>>> import numpy as np
>>> np.set_printoptions(precision=4, suppress=True, linewidth=160)
>>> tidy = lambda a: np.round(a, 4) + 0
>>> W0 = np.array([[1, 1, 1, 1, -1, -1, -1, -1],
...     [1, -1, -1, 1, -1, 1, 1, -1],
...     [1, 1, -1, -1, -1, -1, 1, 1]])
>>> M2 = np.array([[5, 5], [2, 0], [3, 5], [5, 5], [0, 2], [1, 5], [4, 2], [0, 0]])
>>> np.linalg.matrix_rank(np.vstack([W0, M2.T]))
np.int64(5)
>>> M2.T @ W0.T
array([[ 10,  10,   2],
       [  6,  10, -10]])
>>> np.einsum("ij->j", W0)
array([ 3,  1, -1,  1, -3, -1,  1, -1])
>>> W0 @ M2
array([[ 10,   6],
       [ 10,  10],
       [  2, -10]])
>>> np.einsum("ik,kj->ji", W0, M2)
array([[ 10,  10,   2],
       [  6,  10, -10]])
>>> np.vstack([W0, M2.T]).shape
(5, 8)
>>> M2 @ W0
Traceback (most recent call last):
  File "<python-input-11>", line 1, in <module>
    M2 @ W0
    ~~~^~~~
ValueError: matmul: Input operand 1 has a mismatch in its core dimension 0, with gufunc signature (n?,k),(k,m?)->(n?,m?) (size 3 is different from 2)
>>> M2 = W0 / np.linalg.norm(W0, axis=1, keepdims=True)
>>> cov = M2 @ M2.T
>>> tidy(cov[0])
array([1., 0., 0.])
>>> (cov - 2 * np.eye(3)).round(6).argmax(axis=1)
array([1, 0, 0])
>>> (np.abs(cov) > 0.9).astype(int)
array([[1, 0, 0],
       [0, 1, 0],
       [0, 0, 1]])
>>> tidy(np.linalg.norm(W0))
np.float64(4.899)
>>> W0.sum(axis=0)
array([ 3,  1, -1,  1, -3, -1,  1, -1])
>>> W0.shape
(3, 8)
>>> np.diff(W0, axis=0)
array([[ 0, -2, -2,  0,  0,  2,  2,  0],
       [ 0,  2,  0, -2,  0, -2,  0,  2]])
>>> tidy(W0.mean(axis=0))
array([ 1.    ,  0.3333, -0.3333,  0.3333, -1.    , -0.3333,  0.3333, -0.3333])
>>> np.linalg.matrix_rank(W0)
np.int64(3)
>>> np.unravel_index(np.abs(W0).argmax(), W0.shape)
(np.int64(0), np.int64(0))
>>> np.abs(W0).max()
np.int64(1)
>>> np.count_nonzero(W0)
np.int64(24)
>>> t = np.radians(15)
>>> R = np.eye(8)
>>> R[0, 0] = R[4, 4] = np.cos(t)
>>> R[0, 4], R[4, 0] = -np.sin(t), np.sin(t)
>>> tidy(R)
array([[ 0.9659,  0.    ,  0.    ,  0.    , -0.2588,  0.    ,  0.    ,  0.    ],
       [ 0.    ,  1.    ,  0.    ,  0.    ,  0.    ,  0.    ,  0.    ,  0.    ],
       [ 0.    ,  0.    ,  1.    ,  0.    ,  0.    ,  0.    ,  0.    ,  0.    ],
       [ 0.    ,  0.    ,  0.    ,  1.    ,  0.    ,  0.    ,  0.    ,  0.    ],
       [ 0.2588,  0.    ,  0.    ,  0.    ,  0.9659,  0.    ,  0.    ,  0.    ],
       [ 0.    ,  0.    ,  0.    ,  0.    ,  0.    ,  1.    ,  0.    ,  0.    ],
       [ 0.    ,  0.    ,  0.    ,  0.    ,  0.    ,  0.    ,  1.    ,  0.    ],
       [ 0.    ,  0.    ,  0.    ,  0.    ,  0.    ,  0.    ,  0.    ,  1.    ]])
>>> M2 = W0 @ R.T
>>> tidy(np.linalg.svd(W0, compute_uv=False)), tidy(np.linalg.svd(M2, compute_uv=False))
(array([2.8284, 2.8284, 2.8284]), array([2.8284, 2.8284, 2.8284]))
>>> tidy(M2)
array([[ 1.2247,  1.    ,  1.    ,  1.    , -0.7071, -1.    , -1.    , -1.    ],
       [ 1.2247, -1.    , -1.    ,  1.    , -0.7071,  1.    ,  1.    , -1.    ],
       [ 1.2247,  1.    , -1.    , -1.    , -0.7071, -1.    ,  1.    ,  1.    ]])
>>> tidy(np.linalg.det(R)), tidy(np.trace(R))
(np.float64(1.0), np.float64(7.9319))
